>>> import numpy as np
>>> np.set_printoptions(precision=3, suppress=True, linewidth=100)
>>> def rd(a):
...     return np.round(a, 3) + 0
... 
>>> arr = np.load("run7.npy")
>>> arr
array([[ 0.391,  1.052, -0.638],
       [-5.979,  8.014,  2.285],
       [-0.026, -1.437,  0.372],
       [ 1.041, -2.81 , -0.327],
       [ 1.733, -1.663, -1.274],
       [ 1.78 , -4.527, -0.08 ],
       [-2.677,  4.334,  0.568],
       [-1.36 ,  1.36 ,  0.634],
       [ 6.058, -8.787, -2.678],
       [ 4.231, -5.553, -1.877],
       [ 0.602, -4.101,  1.027],
       [ 0.413,  0.031, -0.189],
       [-3.017,  1.37 ,  1.919]])
>>> out = np.c_[arr[:, :1] @ np.array([[1]]), np.array([-3, 0, -2, 9, -4, 3, -8, -2, 2, 0, -4, -4, -5])]
>>> out
array([[ 0.391, -3.   ],
       [-5.979,  0.   ],
       [-0.026, -2.   ],
       [ 1.041,  9.   ],
       [ 1.733, -4.   ],
       [ 1.78 ,  3.   ],
       [-2.677, -8.   ],
       [-1.36 , -2.   ],
       [ 6.058,  2.   ],
       [ 4.231,  0.   ],
       [ 0.602, -4.   ],
       [ 0.413, -4.   ],
       [-3.017, -5.   ]])
>>> np.linalg.matrix_rank(np.c_[arr, out])
np.int64(4)
>>> rd(np.linalg.lstsq(arr, out[:, 0])[0])
array([1., 0., 0.])
>>> rd(np.linalg.norm(np.linalg.qr(arr)[0].T @ out, axis=0) ** 2 / ((out ** 2).sum(axis=0) + 1e-12))
array([1.   , 0.104])
>>> Ac = (arr - arr.mean(axis=0)) / arr.std(axis=0)
>>> rd(Ac.std(axis=0))
array([1., 1., 1.])
>>> np.argwhere(np.abs(Ac) > 2)
array([[1, 0],
       [1, 1]])
>>> coef = np.linalg.lstsq(np.delete(Ac, 0, axis=1), Ac[:, 0])[0]
>>> np.abs(coef).argmax()
np.int64(0)
>>> rd(1 - np.var(Ac[:, 0] - np.delete(Ac, 0, axis=1) @ coef))
np.float64(0.995)
>>> vec = np.array([-3, 3, 3])
>>> y = arr @ vec
>>> rd(np.linalg.pinv(arr) @ arr)
array([[1., 0., 0.],
       [0., 1., 0.],
       [0., 0., 1.]])
>>> rd(np.linalg.solve(arr.T @ arr, arr.T @ y))
array([-3.,  3.,  3.])
>>> rng = np.random.default_rng(721)
>>> y = y + 0.3 * rng.normal(size=13)
>>> rd(y)
array([  0.597,  49.255,  -3.276, -12.758, -14.085, -18.986,  22.908,  10.246, -53.006, -35.504,
       -11.188,  -1.598,  19.136])
>>> coef, *_ = np.linalg.lstsq(arr, y)
>>> rd(np.linalg.norm(y - arr @ coef))
np.float64(0.704)
>>> coef.round()
array([-3.,  3.,  3.])
>>> rd(arr.T @ (y - arr @ coef))
array([0., 0., 0.])
>>> rd(coef)
array([-2.946,  3.064,  3.097])
>>> W2 = arr[[7, 6]].astype(float)
>>> for _ in range(7):
...     idx = np.linalg.norm(arr[:, None] - W2, axis=-1).argmin(axis=1)
...     W2 = np.array([arr[idx == j].mean(axis=0) for j in range(2)])
... 
>>> idx
array([0, 1, 0, 0, 0, 0, 1, 1, 0, 0, 0, 0, 1])
>>> rd(W2[1] - W2[0])
array([-5.061,  6.858,  1.981])
>>> dist = np.linalg.norm(arr[:, None] - arr[None], axis=-1)
>>> dist.mean(axis=1).argmax()
np.int64(1)
>>> dist[10].round(6).argsort(kind="stable")[:4]
array([10,  5,  3,  2])
>>> np.unravel_index(dist.round(6).argmax(), dist.shape)
(np.int64(1), np.int64(8))
>>> feats = np.load("w.npy")
>>> rd(feats)
array([[ 1.   ,  0.   ,  0.   ],
       [ 0.   ,  0.707, -0.707],
       [ 0.   ,  0.707,  0.707]])
>>> rd(np.linalg.pinv(feats))
array([[ 1.   ,  0.   ,  0.   ],
       [ 0.   ,  0.707,  0.707],
       [ 0.   , -0.707,  0.707]])
>>> rd(np.linalg.svd(feats, compute_uv=False))
array([1., 1., 1.])
>>> rd(feats[:, 1] @ feats[:, 2])
np.float64(0.0)
>>> rd(np.linalg.norm(feats, axis=0))
array([1., 1., 1.])
>>> data = np.loadtxt("mat.csv", delimiter=",")
>>> data
array([[-18.002,  10.172,  18.606],
       [ -2.341,   1.977,   7.274],
       [ -1.202,   0.795,   3.254],
       [ -0.624,   0.319,   1.317],
       [ -0.106,   0.044,   0.178],
       [  2.586,  -0.597,  -1.784],
       [  2.693,  -0.613,  -1.805],
       [  3.615,  -0.739,  -1.903],
       [  6.443,  -1.055,  -1.635],
       [  7.858,  -1.193,  -1.313],
       [  9.   ,  -1.299,  -0.997],
       [ 11.789,  -1.549,  -0.075],
       [ 13.761,  -1.721,   0.668],
       [ 14.699,  -1.802,   1.041],
       [ 24.525,  -2.646,   5.432],
       [ 25.002,  -2.688,   5.661],
       [ 28.127,  -2.959,   7.182],
       [ 32.814,  -3.37 ,   9.524],
       [ 33.269,  -3.41 ,   9.755],
       [ 36.346,  -3.684,  11.328],
       [ 46.029,  -4.561,  16.394],
       [ 46.138,  -4.571,  16.452],
       [ 58.974,  -5.768,  23.349],
       [ 74.64 ,  -7.276,  31.929]])
>>> C2 = np.cov(data, rowvar=False)
>>> C2.shape
(3, 3)
>>> rd(data.std(axis=0))
array([21.642,  3.22 ,  8.887])
>>> np.argsort(-data.std(axis=0).round(6), kind="stable")
array([0, 2, 1])
>>> rd(np.linalg.eigvalsh(C2)[::-1])
array([543.705,  38.022,   0.225])
>>> rd(np.median(data, axis=0))
array([12.775, -1.635,  4.343])
>>> Ac = data - data.mean(axis=0)
>>> V = np.linalg.svd(Ac)[2][:2]
>>> out = Ac - Ac @ V.T @ V
>>> rd(np.cov(Ac @ V.T, rowvar=False))
array([[543.705,   0.   ],
       [  0.   ,  38.022]])
>>> rd((Ac @ V.T).std(axis=0))
array([22.827,  6.036])
>>> np.linalg.norm(out, axis=1).round(6).argmax()
np.int64(0)
>>> out = np.array([[-1, 0, 0], [0, 0, -2], [1, 3, 1]])
>>> np.linalg.matrix_rank(data @ out)
np.int64(3)
>>> np.vstack([data, out.T]).shape
(27, 3)
>>> np.linalg.matrix_rank(np.vstack([data, out.T]))
np.int64(3)
>>> m1 = np.load("layer12.npy")
>>> m1
array([[ 1,  0,  0,  0],
       [-1,  1,  0,  0],
       [ 0,  2,  1,  0],
       [ 0,  1, -2,  1]])
>>> # triangular
>>> np.linalg.matrix_rank(m1 - m1[0, 0] * np.eye(4))
np.int64(3)
>>> np.linalg.matrix_power(m1 - np.diag(np.diag(m1)), 4)
array([[0, 0, 0, 0],
       [0, 0, 0, 0],
       [0, 0, 0, 0],
       [0, 0, 0, 0]])
>>> rd(np.sort(np.linalg.eigvals(m1)))
array([1., 1., 1., 1.])
>>> m1 @ m1
array([[ 1,  0,  0,  0],
       [-2,  1,  0,  0],
       [-2,  4,  1,  0],
       [-1, -2, -4,  1]])
>>> [int(np.linalg.matrix_rank(np.linalg.matrix_power(m1, p))) for p in range(1, 5)]
[4, 4, 4, 4]
>>> np.prod(np.diag(m1)), rd(np.linalg.det(m1))
(np.int64(1), np.float64(1.0))
>>> vec = np.array([-2, 9, 1, -8])
>>> y = m1 @ vec
>>> coef, lr = np.zeros(4), 1 / np.linalg.norm(m1, 2) ** 2
>>> for i in range(5):
...     coef -= lr * m1.T @ (m1 @ coef - y)
...     if i % 1 == 0: print(i, round(np.linalg.norm(m1 @ coef - y), 3))
... 
0 2.702
1 1.216
2 1.097
3 1.054
4 1.029
>>> rd(coef)
array([-2.519,  7.677,  3.997, -0.539])
>>> idx = arr[:, 2] > np.median(arr[:, 2])
>>> u = arr[idx].mean(axis=0) - arr[~idx].mean(axis=0)
>>> rd((((arr - arr.mean(axis=0)) @ u > 0) == idx).mean())
np.float64(0.692)
>>> np.argsort(-np.abs(u).round(6), kind="stable")
array([1, 0, 2])
>>> ((arr - arr.mean(axis=0)) @ u > 0).astype(int)
array([1, 1, 0, 0, 0, 0, 1, 1, 0, 0, 0, 1, 1])
>>> idx.astype(int)
array([0, 1, 1, 0, 0, 0, 1, 1, 0, 0, 1, 0, 1])
>>> rd(u)
array([-4.311,  4.77 ,  2.143])
>>> idx = rng.permutation(4)
>>> out = m1[:, idx] * rng.choice([-1, 1], 4)
>>> out
array([[ 0,  0,  1,  0],
       [ 0,  0, -1, -1],
       [ 0,  1,  0, -2],
       [ 1, -2,  0, -1]])
>>> U, _, vt = np.linalg.svd(m1.T @ out)
>>> rd(U @ vt)
array([[ 0.,  0.,  1.,  0.],
       [ 0.,  0.,  0., -1.],
       [ 0.,  1.,  0.,  0.],
       [ 1.,  0.,  0.,  0.]])
>>> rd(np.linalg.lstsq(m1, out)[0])
array([[ 0.,  0.,  1.,  0.],
       [ 0.,  0.,  0., -1.],
       [ 0.,  1.,  0.,  0.],
       [ 1.,  0.,  0.,  0.]])
>>> F = np.array([[-0.02, -0.1], [0.08, 0.4], [-0.09, -0.45]])
>>> np.abs(np.diag(np.linalg.qr(F)[1])) > 1e-9
array([ True, False])
>>> np.linalg.lstsq(F[:-1].T, F[-1])[2]
np.int32(1)
>>> rank = np.linalg.matrix_rank(F)
>>> rank
np.int64(1)
>>> ns = np.linalg.svd(F)[2][rank:].T
>>> rd(F @ ns)
array([[0.],
       [0.],
       [0.]])
>>> rd(ns[:, 0] / ns[np.abs(ns[:, 0]).round(6).argmax(), 0])
array([ 1. , -0.2])
>>> ns.shape
(2, 1)
>>> U, s, vt = np.linalg.svd(F)
>>> V = vt[:(s > 1e-8).sum()]
>>> vec = F[0] + 2 * F[1] + rng.integers(2) * np.eye(2)[1]
>>> rd(vec)
array([0.14, 1.7 ])
>>> rd(V.T @ V)
array([[0.038, 0.192],
       [0.192, 0.962]])
>>> rd(np.linalg.norm(F, 2) / np.linalg.norm(F))
np.float64(1.0)
>>> [round(float(x), 3) for x in np.linalg.svd(F, compute_uv=False)[:3]]
[0.622, 0.0]
>>> np.linalg.matrix_rank(F, rtol=0.1)
np.int64(1)
>>> out = np.array([[-2, 2, -3], [3, 1, 3], [0, 2, 2]])
>>> E = np.triu(out)
>>> E
array([[-2,  2, -3],
       [ 0,  1,  3],
       [ 0,  0,  2]])
>>> # triangular
>>> assert E == E.T
Traceback (most recent call last):
  File "<python-input-108>", line 1, in <module>
    assert E == E.T
           ^^^^^^^^
ValueError: The truth value of an array with more than one element is ambiguous. Use a.any() or a.all()
>>> (E - E.T) / 2
array([[ 0. ,  1. , -1.5],
       [-1. ,  0. ,  1.5],
       [ 1.5, -1.5,  0. ]])
>>> np.linalg.matrix_power(E, 4)
array([[ 16, -10,  30],
       [  0,   1,  45],
       [  0,   0,  16]])
>>> E @ E
array([[ 4, -2,  6],
       [ 0,  1,  9],
       [ 0,  0,  4]])
>>> np.allclose(E, E.T)
False
>>> rd(np.linalg.det(E))
np.float64(-4.0)
>>> np.allclose(E @ E.T, E.T @ E)
False
>>> np.trace(E)
np.int64(1)
>>> (E + E.T) / 2
array([[-2. ,  1. , -1.5],
       [ 1. ,  1. ,  1.5],
       [-1.5,  1.5,  2. ]])
>>> u, g = E[0], E[1]
>>> u @ u
np.int64(17)
>>> u @ g
np.int64(-7)
>>> pr = (u @ g) / (u @ u) * u
>>> rd(pr)
array([ 0.824, -0.824,  1.235])
>>> np.linalg.matrix_rank(np.outer(u, g))
np.int64(1)
>>> np.outer(u, g)
array([[ 0, -2, -6],
       [ 0,  2,  6],
       [ 0, -3, -9]])
>>> M = np.loadtxt("dump.csv", delimiter=",")
>>> M
array([[-1., -3.,  3.],
       [ 0.,  0.,  0.],
       [-3.,  0.,  0.],
       [ 0.,  0.,  0.],
       [ 0.,  0.,  0.],
       [-3.,  0.,  0.],
       [-4., -3.,  3.],
       [ 0., -3.,  6.],
       [ 0., -3.,  6.],
       [ 0.,  0.,  0.],
       [ 1.,  0.,  3.],
       [ 0.,  0.,  0.],
       [ 0.,  0.,  0.],
       [ 0.,  0.,  0.],
       [-3.,  0.,  0.],
       [ 0., -3.,  6.],
       [ 0.,  0.,  0.],
       [ 1.,  0.,  3.],
       [ 1.,  0.,  3.],
       [-1., -3.,  3.]])
>>> dist = np.linalg.norm(M[:, None] - M[None], axis=-1)
>>> rd(np.linalg.norm(M - M.mean(axis=0), axis=1))
array([2.452, 2.1  , 3.132, 2.1  , 2.1  , 3.132, 4.173, 4.734, 4.734, 2.1  , 2.193, 2.1  , 2.1  ,
       2.1  , 3.132, 4.734, 2.1  , 2.193, 2.193, 2.452])
>>> np.flatnonzero(dist[5] < dist.mean() / 2)
array([ 2,  5, 14])
>>> np.linalg.matrix_rank(dist ** 2)
np.int64(5)
>>> dist[5].round(6).argsort(kind="stable")[:4]
array([ 2,  5, 14,  1])
>>> W0 = np.loadtxt("m.csv", delimiter=",")
>>> rd(W0)
array([[ 1.   ,  0.   ,  0.   ],
       [ 0.   , -0.5  ,  0.866],
       [ 0.   , -0.866, -0.5  ]])
>>> rd(np.einsum("ii->", W0))
np.float64(0.0)
>>> rd(np.linalg.eigvals(W0))
array([-0.5+0.866j, -0.5-0.866j,  1. +0.j   ])
>>> rd(np.linalg.eigvals(W0).sum().real)
np.float64(0.0)
>>> rd(np.kron(np.eye(2, dtype=int), W0))
array([[ 1.   ,  0.   ,  0.   ,  0.   ,  0.   ,  0.   ],
       [ 0.   , -0.5  ,  0.866,  0.   ,  0.   ,  0.   ],
       [ 0.   , -0.866, -0.5  ,  0.   ,  0.   ,  0.   ],
       [ 0.   ,  0.   ,  0.   ,  1.   ,  0.   ,  0.   ],
       [ 0.   ,  0.   ,  0.   ,  0.   , -0.5  ,  0.866],
       [ 0.   ,  0.   ,  0.   ,  0.   , -0.866, -0.5  ]])
>>> W = np.array([[-2, -4, 5], [-4, 5, 5], [0, 2, -1]])
>>> coef = np.array([-1, -1, 2])
>>> H = np.maximum(W0 @ W + coef, 0)
>>> (H > 0).astype(int)
array([[0, 0, 1],
       [1, 0, 0],
       [1, 0, 0]])
>>> np.linalg.matrix_rank(H)
np.int64(2)
>>> W2 = np.array([[6, 3, -9], [0, -9, 7], [4, -8, 0]])
>>> rd(H @ W2)
array([[ 28.   , -56.   ,   0.   ],
       [  6.   ,   3.   ,  -9.   ],
       [ 14.785,   7.392, -22.177]])
>>> (H @ W2).round(6).argmax(axis=1)
array([0, 0, 0])
>>> W @ W2
array([[  8, -10, -10],
       [ -4, -97,  71],
       [ -4, -10,  14]])
>>> P = np.triu(np.array([[1, -2, -3], [3, 1, 3], [3, 1, 3]]), 1) + np.eye(3)
>>> out = P @ W0 @ np.linalg.inv(P)
>>> rd(np.linalg.det(out))
np.float64(1.0)
>>> np.trace(out), rd(np.trace(W0))
(np.float64(0.0), np.float64(0.0))
>>> rd(out)
array([[  1.   ,   5.598, -14.026],
       [  0.   ,  -3.098,   8.66 ],
       [  0.   ,  -0.866,   2.098]])
>>> np.linalg.matrix_rank(out)
np.int64(3)
>>> rd(P @ W0 - W0 @ P)
array([[ 0.   ,  5.598,  2.768],
       [ 0.   , -2.598,  0.   ],
       [ 0.   ,  0.   ,  2.598]])
>>> vec = np.array([-7, -1, -2])
>>> y = out @ vec
>>> rd(y)
array([ 15.454, -14.222,  -3.33 ])
>>> rd(np.linalg.solve(out, y))
array([-7., -1., -2.])
